In [1]: import numpy as np

In [2]: from numpy import linalg as LA

In [3]: np.set_printoptions(precision=2, suppress=True, linewidth=200)

In [4]: feats = np.loadtxt("a.csv", delimiter=",")

In [5]: feats
Out[5]: 
array([[ 0.7 , -0.1 , -1.5 , -0.1 ,  1.5 , -0.5 , -0.58,  0.5 ,  0.9 ,  0.3 , -0.5 ,  0.6 ],
       [-2.1 ,  1.6 , -0.8 ,  1.8 , -2.2 ,  0.9 , -0.41,  0.9 ,  1.6 , -1.8 ,  1.2 ,  0.6 ],
       [-1.1 ,  1.  , -0.2 , -1.  , -1.6 ,  0.4 ,  1.32,  0.7 ,  0.1 ,  0.  ,  0.5 , -1.2 ],
       [-0.1 ,  0.7 ,  0.7 , -1.5 , -0.5 ,  0.3 ,  0.72,  2.5 ,  0.3 , -1.6 ,  0.6 , -0.7 ],
       [ 1.1 , -1.6 ,  0.  ,  0.  ,  0.9 , -0.7 ,  1.05, -1.5 , -0.8 , -0.5 , -1.2 , -1.1 ],
       [-0.3 ,  1.  , -0.4 , -2.5 ,  1.  ,  0.8 , -0.51,  0.4 ,  0.8 , -0.2 ,  0.7 ,  0.5 ],
       [-0.3 , -1.6 , -0.2 ,  1.4 ,  0.3 ,  1.2 , -0.36, -1.1 , -1.  ,  0.3 ,  1.3 ,  0.4 ],
       [-1.3 , -1.  ,  0.1 , -0.2 , -0.6 ,  0.9 ,  0.63,  0.5 ,  1.  , -1.  ,  1.6 , -0.7 ],
       [-0.4 , -1.3 ,  1.3 ,  0.8 ,  0.8 ,  1.5 ,  1.18, -1.6 ,  0.  , -0.1 , -0.6 , -1.2 ],
       [ 1.  ,  0.2 , -1.1 ,  0.6 , -0.4 , -0.9 , -0.67, -2.2 , -1.5 , -0.1 ,  0.5 ,  0.9 ],
       [ 1.5 ,  0.9 , -2.2 ,  0.5 , -0.4 ,  1.8 , -0.38, -0.1 , -0.9 ,  0.7 ,  0.1 ,  0.2 ],
       [ 1.3 , -0.6 ,  1.2 , -0.5 ,  2.1 , -0.9 ,  0.  , -0.5 ,  0.1 ,  1.2 ,  1.7 ,  0.  ]])

In [6]: out = feats / LA.norm(feats, axis=1, keepdims=True)

In [7]: cov = out @ out.T

In [8]: LA.norm(out, axis=1)
Out[8]: array([1., 1., 1., 1., 1., 1., 1., 1., 1., 1., 1., 1.])

In [9]: round(np.degrees(np.arccos(np.clip(cov[0, 2], -1, 1))), 2)
Out[9]: np.float64(120.76)

In [10]: (cov - 2 * np.eye(12)).round(6).argmax(axis=1)
Out[10]: array([ 5,  7,  3,  2,  8,  3,  8,  1,  4, 10,  9,  4])

In [11]: np.argwhere(np.triu(np.abs(cov) > 0.95, 1))
Out[11]: array([], shape=(0, 2), dtype=int64)

In [12]: LA.rank(feats)
AttributeError: module 'numpy.linalg' has no attribute 'rank'


In [13]: LA.svd(feats, compute_uv=False)
Out[13]: array([7.15, 5.29, 4.99, 3.68, 3.28, 2.8 , 2.2 , 2.14, 1.66, 1.49, 0.48, 0.06])

In [14]: feats.sum(axis=1)
Out[14]: array([ 1.22,  1.29, -1.08,  1.42, -4.35,  1.29,  0.34, -0.07,  0.38, -3.67,  1.72,  5.1 ])

In [15]: LA.matrix_rank(feats)
Out[15]: np.int64(12)

In [16]: np.round(LA.norm(feats), 2)
Out[16]: np.float64(12.28)

In [17]: np.zeros(12, 12)
TypeError: Cannot interpret '12' as a data type


In [18]: feats.shape
Out[18]: (12, 12)

In [19]: np.count_nonzero(feats)
Out[19]: np.int64(138)

In [20]: A = np.load("block14.npy")

In [21]: A
Out[21]: 
array([[ 0.06, -0.08,  0.06,  0.06,  0.1 ,  0.  , -0.1 ,  0.16,  0.04, -0.24, -0.16, -0.02, -0.4 , -0.38],
       [-0.51,  0.68, -0.51, -0.51, -0.85,  0.  ,  0.85, -1.36, -0.34,  2.04,  1.36,  0.17,  3.4 ,  3.23],
       [-0.03,  0.04, -0.03, -0.03, -0.05,  0.  ,  0.05, -0.08, -0.02,  0.12,  0.08,  0.01,  0.2 ,  0.19],
       [ 0.15, -0.2 ,  0.15,  0.15,  0.25,  0.  , -0.25,  0.4 ,  0.1 , -0.6 , -0.4 , -0.05, -1.  , -0.95],
       [ 0.03, -0.04,  0.03,  0.03,  0.05,  0.  , -0.05,  0.08,  0.02, -0.12, -0.08, -0.01, -0.2 , -0.19],
       [ 0.12, -0.16,  0.12,  0.12,  0.2 ,  0.  , -0.2 ,  0.32,  0.08, -0.48, -0.32, -0.04, -0.8 , -0.76],
       [-0.03,  0.04, -0.03, -0.03, -0.05,  0.  ,  0.05, -0.08, -0.02,  0.12,  0.08,  0.01,  0.2 ,  0.19],
       [ 0.3 , -0.4 ,  0.3 ,  0.3 ,  0.5 ,  0.  , -0.5 ,  0.8 ,  0.2 , -1.2 , -0.8 , -0.1 , -2.  , -1.9 ],
       [-0.27,  0.36, -0.27, -0.27, -0.45,  0.  ,  0.45, -0.72, -0.18,  1.08,  0.72,  0.09,  1.8 ,  1.71],
       [ 0.27, -0.36,  0.27,  0.27,  0.45,  0.  , -0.45,  0.72,  0.18, -1.08, -0.72, -0.09, -1.8 , -1.71],
       [-0.21,  0.28, -0.21, -0.21, -0.35,  0.  ,  0.35, -0.56, -0.14,  0.84,  0.56,  0.07,  1.4 ,  1.33]])

In [22]: # rank 1

In [23]: U, sig, VT = LA.svd(A)

In [24]: np.argmax(sig[:-1] / (sig[1:] + 1e-6)) + 1
Out[24]: np.int64(1)

In [25]: out = U[:, :1] @ np.diag(sig[:1]) @ VT[:1]

In [26]: round(float(LA.norm(A - out) / LA.norm(A)), 2)
Out[26]: 0.0

In [27]: np.round(np.abs(A - out).max(), 2)
Out[27]: np.float64(0.0)

In [28]: LA.matrix_rank(out)
Out[28]: np.int64(1)
